$ ipython --no-banner

In [1]: import numpy as np

In [2]: from numpy import linalg as LA

In [3]: np.set_printoptions(precision=2, suppress=True, linewidth=160)

In [4]: J = np.load("data.npy")

In [5]: J
Out[5]: 
array([[ 0.5 , -0.32, -0.32, -0.32, -0.5 ,  0.14,  0.05,  0.23,  0.14, -0.32],
       [-0.32,  0.8 , -0.2 , -0.2 , -0.32,  0.09,  0.03,  0.15,  0.09, -0.2 ],
       [-0.32, -0.2 ,  0.8 , -0.2 , -0.32,  0.09,  0.03,  0.15,  0.09, -0.2 ],
       [-0.32, -0.2 , -0.2 ,  0.8 , -0.32,  0.09,  0.03,  0.15,  0.09, -0.2 ],
       [-0.5 , -0.32, -0.32, -0.32,  0.5 ,  0.14,  0.05,  0.23,  0.14, -0.32],
       [ 0.14,  0.09,  0.09,  0.09,  0.14,  0.96, -0.01, -0.06, -0.04,  0.09],
       [ 0.05,  0.03,  0.03,  0.03,  0.05, -0.01,  1.  , -0.02, -0.01,  0.03],
       [ 0.23,  0.15,  0.15,  0.15,  0.23, -0.06, -0.02,  0.9 , -0.06,  0.15],
       [ 0.14,  0.09,  0.09,  0.09,  0.14, -0.04, -0.01, -0.06,  0.96,  0.09],
       [-0.32, -0.2 , -0.2 , -0.2 , -0.32,  0.09,  0.03,  0.15,  0.09,  0.8 ]])

In [6]: O, r_ = LA.qr(J)

In [7]: abs(r_[0, 0]), np.round(LA.norm(J[:, 0]), 2)
Out[7]: (np.float64(1.0), np.float64(1.0))

In [8]: O @ r_
Out[8]: 
array([[ 0.5 , -0.32, -0.32, -0.32, -0.5 ,  0.14,  0.05,  0.23,  0.14, -0.32],
       [-0.32,  0.8 , -0.2 , -0.2 , -0.32,  0.09,  0.03,  0.15,  0.09, -0.2 ],
       [-0.32, -0.2 ,  0.8 , -0.2 , -0.32,  0.09,  0.03,  0.15,  0.09, -0.2 ],
       [-0.32, -0.2 , -0.2 ,  0.8 , -0.32,  0.09,  0.03,  0.15,  0.09, -0.2 ],
       [-0.5 , -0.32, -0.32, -0.32,  0.5 ,  0.14,  0.05,  0.23,  0.14, -0.32],
       [ 0.14,  0.09,  0.09,  0.09,  0.14,  0.96, -0.01, -0.06, -0.04,  0.09],
       [ 0.05,  0.03,  0.03,  0.03,  0.05, -0.01,  1.  , -0.02, -0.01,  0.03],
       [ 0.23,  0.15,  0.15,  0.15,  0.23, -0.06, -0.02,  0.9 , -0.06,  0.15],
       [ 0.14,  0.09,  0.09,  0.09,  0.14, -0.04, -0.01, -0.06,  0.96,  0.09],
       [-0.32, -0.2 , -0.2 , -0.2 , -0.32,  0.09,  0.03,  0.15,  0.09,  0.8 ]])

In [9]: np.round(O.T @ O, 2) + 0
Out[9]: 
array([[1., 0., 0., 0., 0., 0., 0., 0., 0., 0.],
       [0., 1., 0., 0., 0., 0., 0., 0., 0., 0.],
       [0., 0., 1., 0., 0., 0., 0., 0., 0., 0.],
       [0., 0., 0., 1., 0., 0., 0., 0., 0., 0.],
       [0., 0., 0., 0., 1., 0., 0., 0., 0., 0.],
       [0., 0., 0., 0., 0., 1., 0., 0., 0., 0.],
       [0., 0., 0., 0., 0., 0., 1., 0., 0., 0.],
       [0., 0., 0., 0., 0., 0., 0., 1., 0., 0.],
       [0., 0., 0., 0., 0., 0., 0., 0., 1., 0.],
       [0., 0., 0., 0., 0., 0., 0., 0., 0., 1.]])

In [10]: vals, evecs = LA.eigh(J)

In [11]: vec = np.array([-2, -1, -3, 0, -1, 3, -1, -3, -1, 2])

In [12]: LA.eigvalsh(J[1:, 1:])
Out[12]: array([-0.5,  1. ,  1. ,  1. ,  1. ,  1. ,  1. ,  1. ,  1. ])

In [13]: round(np.abs(J).sum(axis=1).max(), 2), np.round(np.abs(vals).max(), 2)
Out[13]: (np.float64(2.83), np.float64(1.0))

In [14]: evecs * np.maximum(vals, 0) @ evecs.T
Out[14]: 
array([[ 0.75, -0.16, -0.16, -0.16, -0.25,  0.07,  0.02,  0.11,  0.07, -0.16],
       [-0.16,  0.9 , -0.1 , -0.1 , -0.16,  0.04,  0.01,  0.07,  0.04, -0.1 ],
       [-0.16, -0.1 ,  0.9 , -0.1 , -0.16,  0.04,  0.01,  0.07,  0.04, -0.1 ],
       [-0.16, -0.1 , -0.1 ,  0.9 , -0.16,  0.04,  0.01,  0.07,  0.04, -0.1 ],
       [-0.25, -0.16, -0.16, -0.16,  0.75,  0.07,  0.02,  0.11,  0.07, -0.16],
       [ 0.07,  0.04,  0.04,  0.04,  0.07,  0.98, -0.01, -0.03, -0.02,  0.04],
       [ 0.02,  0.01,  0.01,  0.01,  0.02, -0.01,  1.  , -0.01, -0.01,  0.01],
       [ 0.11,  0.07,  0.07,  0.07,  0.11, -0.03, -0.01,  0.95, -0.03,  0.07],
       [ 0.07,  0.04,  0.04,  0.04,  0.07, -0.02, -0.01, -0.03,  0.98,  0.04],
       [-0.16, -0.1 , -0.1 , -0.1 , -0.16,  0.04,  0.01,  0.07,  0.04,  0.9 ]])

In [15]: np.round(vec @ J @ vec, 2)
Out[15]: np.float64(33.32)

In [16]: np.round(evecs * np.abs(vals) @ evecs.T, 2) + 0
Out[16]: 
array([[1., 0., 0., 0., 0., 0., 0., 0., 0., 0.],
       [0., 1., 0., 0., 0., 0., 0., 0., 0., 0.],
       [0., 0., 1., 0., 0., 0., 0., 0., 0., 0.],
       [0., 0., 0., 1., 0., 0., 0., 0., 0., 0.],
       [0., 0., 0., 0., 1., 0., 0., 0., 0., 0.],
       [0., 0., 0., 0., 0., 1., 0., 0., 0., 0.],
       [0., 0., 0., 0., 0., 0., 1., 0., 0., 0.],
       [0., 0., 0., 0., 0., 0., 0., 1., 0., 0.],
       [0., 0., 0., 0., 0., 0., 0., 0., 1., 0.],
       [0., 0., 0., 0., 0., 0., 0., 0., 0., 1.]])

In [17]: np.round(LA.eigvalsh(J).min(), 2)
Out[17]: np.float64(-1.0)

In [18]: [round(float(LA.det(J[:i, :i])), 2) + 0 for i in range(1, 11)]
Out[18]: [0.5, 0.29, 0.09, -0.11, -0.61, -0.65, -0.66, -0.76, -0.8, -1.0]

In [19]: A2 = np.array([[-1, 2],
    ...:     [5, -3],
    ...:     [-3, 1],
    ...:     [1, -2],
    ...:     [3, 0],
    ...:     [5, 3],
    ...:     [3, -2],
    ...:     [3, 2],
    ...:     [-1, 0],
    ...:     [4, -5]])

In [20]: LA.matrix_rank(J @ A2)
Out[20]: np.int64(2)

In [21]: np.einsum("ij,ij->i", J, J)
Out[21]: array([1., 1., 1., 1., 1., 1., 1., 1., 1., 1.])

In [22]: np.einsum("ij->j", J)
Out[22]: array([-0.73, -0.1 , -0.1 , -0.1 , -0.73,  1.47,  1.16,  1.79,  1.47, -0.1 ])

In [23]: E = np.load("arr.npy")

In [24]: E
Out[24]: 
array([[-2.28, -0.05,  1.28],
       [ 5.88, -0.19, -3.62],
       [-2.64,  0.02,  1.56],
       [ 3.6 , -0.08, -2.18],
       [-2.64, -0.06,  1.48],
       [-2.76,  0.15,  1.76],
       [-2.4 ,  0.14,  1.54],
       [ 1.8 , -0.11, -1.16],
       [ 3.96, -0.05, -2.36]])

In [25]: # null space of dimension 1

In [26]: blk = np.stack([E, 5 * E, E[::-1]])

In [27]: np.einsum("bij,cij->bc", blk, blk)
Out[27]: 
array([[ 135.58,  677.9 ,    4.59],
       [ 677.9 , 3389.51,   22.95],
       [   4.59,   22.95,  135.58]])

In [28]: LA.matrix_rank(blk)
Out[28]: array([2, 2, 2])

In [29]: (blk @ E.T).shape
Out[29]: (3, 9, 9)

In [30]: arr = np.load("run2.npy")

In [31]: arr
Out[31]: 
array([[  1,  -2,   4,  -8],
       [  1,  -1,   1,  -1],
       [  1,   0,   0,   0],
       [  1,   1,   1,   1],
       [  1,   2,   4,   8],
       [  1,   3,   9,  27],
       [  1,   4,  16,  64],
       [  1,   5,  25, 125],
       [  1,   6,  36, 216]])

In [32]: # column 3 is much longer than the rest

In [33]: A2 = arr[0, 0] * arr[1:] - np.outer(arr[1:, 0], arr[0])

In [34]: A2
Out[34]: 
array([[  0,   1,  -3,   7],
       [  0,   2,  -4,   8],
       [  0,   3,  -3,   9],
       [  0,   4,   0,  16],
       [  0,   5,   5,  35],
       [  0,   6,  12,  72],
       [  0,   7,  21, 133],
       [  0,   8,  32, 224]])

In [35]: np.flatnonzero(~A2.round(6).any(axis=1))
Out[35]: array([], dtype=int64)

In [36]: rng = np.random.default_rng(79)

In [37]: A2 = arr + rng.integers(-2, 3, (9, 1)) @ rng.integers(-2, 3, (1, 4))

In [38]: A2
Out[38]: 
array([[  5,  -6,   8,  -4],
       [ -3,   3,  -3,  -5],
       [ -3,   4,  -4,  -4],
       [  5,  -3,   5,   5],
       [ -3,   6,   0,   4],
       [ -3,   7,   5,  23],
       [  3,   2,  18,  66],
       [  5,   1,  29, 129],
       [ -1,   8,  34, 214]])

In [39]: np.round(LA.svd(A2 - arr, compute_uv=False), 2) + 0
Out[39]: array([21.91,  0.  ,  0.  ,  0.  ])

In [40]: W0 = np.load("case12.npy")

In [41]: W0
Out[41]: 
array([[-3,  3,  0,  0,  0,  0],
       [ 1,  3,  0,  0,  0,  0],
       [-3, -3,  0,  0,  0,  0],
       [ 0,  0, -3,  3,  0,  0],
       [ 0,  0,  1,  3,  0,  0],
       [ 0,  0, -3, -3,  0,  0],
       [ 0,  0,  0,  0, -3,  3],
       [ 0,  0,  0,  0,  1,  3],
       [ 0,  0,  0,  0, -3, -3]])

In [42]: vec = np.array([4, -2, 3, 2, -5, -3])

In [43]: y = W0 @ vec

In [44]: np.round(LA.pinv(W0) @ W0, 2) + 0
Out[44]: 
array([[1., 0., 0., 0., 0., 0.],
       [0., 1., 0., 0., 0., 0.],
       [0., 0., 1., 0., 0., 0.],
       [0., 0., 0., 1., 0., 0.],
       [0., 0., 0., 0., 1., 0.],
       [0., 0., 0., 0., 0., 1.]])

In [45]: y = y + 0.05 * rng.normal(size=9)

In [46]: y
Out[46]: array([-17.97,  -2.03,  -5.97,  -2.97,   8.98, -14.96,   6.  , -13.96,  24.01])

In [47]: b, *_ = LA.lstsq(W0, y)

In [48]: b
Out[48]: array([ 3.99, -2.  ,  2.99,  2.  , -5.  , -3.  ])

In [49]: b.round()
Out[49]: array([ 4., -2.,  3.,  2., -5., -3.])

In [50]: np.round(LA.norm(y - W0 @ b), 2)
Out[50]: np.float64(0.04)

In [51]: np.round(W0.T @ (y - W0 @ b), 2) + 0
Out[51]: array([0., 0., 0., 0., 0., 0.])

In [52]: vec = np.array([1, 2, 2, 1, 1, 2])

In [53]: y = W0 @ vec

In [54]: b, lr = np.zeros(6), 1 / LA.norm(W0, 2) ** 2

In [55]: for i in range(50):
    ...:     b -= lr * W0.T @ (W0 @ b - y)
    ...:     if i % 10 == 0: print(i, round(LA.norm(W0 @ b - y), 2))
    ...: 
0 2.49
10 0.0
20 0.0
30 0.0
40 0.0

In [56]: np.round(LA.cond(W0), 2)
Out[56]: np.float64(1.25)
